% python3 -q
>>> import numpy as np
>>> np.set_printoptions(suppress=True, linewidth=200)
>>> rnd = lambda a: np.round(a, 2) + 0
>>> m1 = np.load("case5.npy")
>>> print(m1)
[[-12  -9  21   3 -18  12   9 -12   0]
 [-12  -9  21   3 -18  12   9 -12   0]
 [  8   6 -14  -2  12  -8  -6   8   0]
 [  0   0   0   0   0   0   0   0   0]
 [  8   6 -14  -2  12  -8  -6   8   0]
 [  4   3  -7  -1   6  -4  -3   4   0]
 [  0   0   0   0   0   0   0   0   0]
 [-12  -9  21   3 -18  12   9 -12   0]
 [  0   0   0   0   0   0   0   0   0]
 [-12  -9  21   3 -18  12   9 -12   0]
 [  0   0   0   0   0   0   0   0   0]
 [ -4  -3   7   1  -6   4   3  -4   0]
 [ -8  -6  14   2 -12   8   6  -8   0]
 [  8   6 -14  -2  12  -8  -6   8   0]
 [ 12   9 -21  -3  18 -12  -9  12   0]]
>>> left, sv, Vt = np.linalg.svd(m1)
>>> print(np.argmax(sv[:-1] / (sv[1:] + 1e-6)) + 1)
1
>>> out = left[:, :1] @ np.diag(sv[:1]) @ Vt[:1]
>>> print(np.linalg.matrix_rank(out))
1
>>> out = np.array([[2, 3], [0, 1]])
>>> data = np.tile(out, (2, 2))
>>> print(data)
[[2 3 2 3]
 [0 1 0 1]
 [2 3 2 3]
 [0 1 0 1]]
>>> f, r1 = data[1], data[0]
>>> print(f @ f)
2
>>> p = (f @ r1) / (f @ f) * f
>>> print(np.outer(f, r1))
[[0 0 0 0]
 [2 3 2 3]
 [0 0 0 0]
 [2 3 2 3]]
>>> print(p)
[0. 3. 0. 3.]
>>> print(rnd(np.linalg.norm(f + r1) ** 2 + np.linalg.norm(f - r1) ** 2))
56.0
>>> rank = np.linalg.matrix_rank(data)
>>> print(rank)
2
>>> N = np.linalg.svd(data)[2][rank:].T
>>> print(rnd(N @ N.T))
[[ 0.5  0.  -0.5  0. ]
 [ 0.   0.5  0.  -0.5]
 [-0.5  0.   0.5  0. ]
 [ 0.  -0.5  0.   0.5]]
>>> print(rnd(data @ N))
[[0. 0.]
 [0. 0.]
 [0. 0.]
 [0. 0.]]
>>> print(np.linalg.matrix_rank(data.T @ data), np.linalg.matrix_rank(data @ data.T))
2 2
>>> print([int(np.linalg.matrix_rank(data[:, :j + 1])) for j in range(4)])
[1, 2, 2, 2]
>>> print(N.shape)
(4, 2)
>>> print([int(np.linalg.matrix_rank(np.delete(data, i, axis=0))) for i in range(4)])
[2, 2, 2, 2]
>>> f = np.array([0, -2, 2])
>>> print(np.array([np.convolve(row, f, "same") for row in data]))
[[-4 -2  2 -2]
 [ 0 -2  2 -2]
 [-4 -2  2 -2]
 [ 0 -2  2 -2]]
>>> try:
...     np.linalg.inv(data)
... except np.linalg.LinAlgError as e:
...     print(repr(e))
... 
LinAlgError('Singular matrix')
>>> print(np.allclose(data[:-1].T @ np.linalg.lstsq(data[:-1].T, data[-1])[0], data[-1]))
True
>>> print(np.linalg.lstsq(data[:-1].T, data[-1])[2])
2
>>> print(rnd(np.trace(np.linalg.pinv(data) @ data)))
2.0
>>> print(rnd(data @ np.linalg.pinv(data) @ data))
[[2. 3. 2. 3.]
 [0. 1. 0. 1.]
 [2. 3. 2. 3.]
 [0. 1. 0. 1.]]
>>> K = np.load("run1.npy")
>>> print(rnd(K))
[[-0.43  0.18  0.07  0.38  0.44 -0.21 -0.49 -0.18 -0.34  0.1 ]
 [ 0.   -0.26 -0.25 -0.58  0.37 -0.13  0.13  0.11 -0.41  0.43]
 [ 0.48  0.75 -0.09  0.15  0.07  0.    0.18  0.06 -0.15  0.33]
 [-0.48  0.29 -0.44 -0.06 -0.07 -0.29  0.51 -0.3   0.07 -0.21]
 [-0.46  0.15 -0.24  0.07  0.07  0.57  0.    0.56  0.17  0.18]
 [ 0.11 -0.18  0.16  0.36  0.5  -0.27  0.46  0.45  0.05 -0.26]
 [ 0.29 -0.16 -0.76  0.22 -0.1  -0.16 -0.34  0.2  -0.08 -0.24]
 [-0.21  0.04  0.2   0.04 -0.59 -0.48 -0.01  0.48 -0.26  0.19]
 [ 0.   -0.13  0.01  0.23 -0.19  0.44  0.28 -0.11 -0.74 -0.23]
 [ 0.    0.39  0.15 -0.51  0.12  0.   -0.22  0.26 -0.18 -0.63]]
>>> rng = np.random.default_rng(621063)
>>> labels = rng.permutation(10)
>>> print(labels)
[6 3 4 2 9 1 0 5 7 8]
>>> out = K[labels][:, labels]
>>> print(rnd(np.sort(np.abs(np.linalg.eigvals(out)))))
[1. 1. 1. 1. 1. 1. 1. 1. 1. 1.]
>>> X = np.loadtxt("m.csv", delimiter=",")
>>> print(X)
[[0. 3. 1. 2. 1.]
 [0. 3. 1. 2. 1.]
 [0. 3. 1. 2. 1.]
 [2. 5. 3. 4. 3.]
 [1. 4. 2. 3. 2.]
 [3. 6. 4. 5. 4.]
 [1. 4. 2. 3. 2.]
 [0. 3. 1. 2. 1.]
 [1. 4. 2. 3. 2.]
 [0. 3. 1. 2. 1.]
 [1. 4. 2. 3. 2.]]
>>> print(np.argsort(-np.linalg.norm(X, axis=0).round(6), kind="stable")[:3])
[1 3 2]
>>> print(np.linalg.cond(X) > 100)
True
>>> print(rnd(np.linalg.norm(X, 2) / np.linalg.norm(X)))
0.99
>>> print([round(float(x), 2) for x in np.linalg.svd(X, compute_uv=False)[:3]])
[19.2, 2.73, 0.0]
>>> out = np.array([[2, 1], [5, 3]])
>>> C = np.array([[1, 1, 2, 2, 0, 2, 1, 1],
...     [1, 1, 1, 2, 1, 1, 1, 2],
...     [1, 0, 0, 0, 1, 2, 2, 2],
...     [2, 1, 0, 2, 1, 1, 0, 2],
...     [0, 0, 0, 2, 1, 1, 1, 0],
...     [1, 0, 2, 0, 1, 1, 2, 1],
...     [2, 0, 0, 2, 2, 2, 2, 0],
...     [1, 1, 0, 1, 1, 0, 1, 0]])
>>> M = np.block([[out, np.zeros((2, 8))], [np.zeros((8, 2)), C]])
>>> print(M)
[[2. 1. 0. 0. 0. 0. 0. 0. 0. 0.]
 [5. 3. 0. 0. 0. 0. 0. 0. 0. 0.]
 [0. 0. 1. 1. 2. 2. 0. 2. 1. 1.]
 [0. 0. 1. 1. 1. 2. 1. 1. 1. 2.]
 [0. 0. 1. 0. 0. 0. 1. 2. 2. 2.]
 [0. 0. 2. 1. 0. 2. 1. 1. 0. 2.]
 [0. 0. 0. 0. 0. 2. 1. 1. 1. 0.]
 [0. 0. 1. 0. 2. 0. 1. 1. 2. 1.]
 [0. 0. 2. 0. 0. 2. 2. 2. 2. 0.]
 [0. 0. 1. 1. 0. 1. 1. 0. 1. 0.]]
>>> print(rnd(np.abs(np.linalg.eigvals(M)).max()))
8.17
>>> print(np.allclose(M @ M.T, M.T @ M))
False
>>> print((M + M.T) / 2)
[[2.  3.  0.  0.  0.  0.  0.  0.  0.  0. ]
 [3.  3.  0.  0.  0.  0.  0.  0.  0.  0. ]
 [0.  0.  1.  1.  1.5 2.  0.  1.5 1.5 1. ]
 [0.  0.  1.  1.  0.5 1.5 0.5 0.5 0.5 1.5]
 [0.  0.  1.5 0.5 0.  0.  0.5 2.  1.  1. ]
 [0.  0.  2.  1.5 0.  2.  1.5 0.5 1.  1.5]
 [0.  0.  0.  0.5 0.5 1.5 1.  1.  1.5 0.5]
 [0.  0.  1.5 0.5 2.  0.5 1.  1.  2.  0.5]
 [0.  0.  1.5 0.5 1.  1.  1.5 2.  2.  0.5]
 [0.  0.  1.  1.5 1.  1.5 0.5 0.5 0.5 0. ]]
>>> print(np.trace(M))
13.0
>>> print(rnd(np.linalg.norm(M, 2) / np.linalg.norm(M)))
0.73
>>> print([round(float(x), 2) for x in np.linalg.svd(M, compute_uv=False)[:3]])
[8.69, 6.24, 3.03]
>>> print(np.linalg.matrix_rank(M, rtol=0.1))
7
>>> print((np.linalg.matrix_power((M != 0) + (M.T != 0) + np.eye(10), 10) > 0).astype(int))
[[1 1 0 0 0 0 0 0 0 0]
 [1 1 0 0 0 0 0 0 0 0]
 [0 0 1 1 1 1 1 1 1 1]
 [0 0 1 1 1 1 1 1 1 1]
 [0 0 1 1 1 1 1 1 1 1]
 [0 0 1 1 1 1 1 1 1 1]
 [0 0 1 1 1 1 1 1 1 1]
 [0 0 1 1 1 1 1 1 1 1]
 [0 0 1 1 1 1 1 1 1 1]
 [0 0 1 1 1 1 1 1 1 1]]
>>> print((M != 0).astype(int))
[[1 1 0 0 0 0 0 0 0 0]
 [1 1 0 0 0 0 0 0 0 0]
 [0 0 1 1 1 1 0 1 1 1]
 [0 0 1 1 1 1 1 1 1 1]
 [0 0 1 0 0 0 1 1 1 1]
 [0 0 1 1 0 1 1 1 0 1]
 [0 0 0 0 0 1 1 1 1 0]
 [0 0 1 0 1 0 1 1 1 1]
 [0 0 1 0 0 1 1 1 1 0]
 [0 0 1 1 0 1 1 0 1 0]]
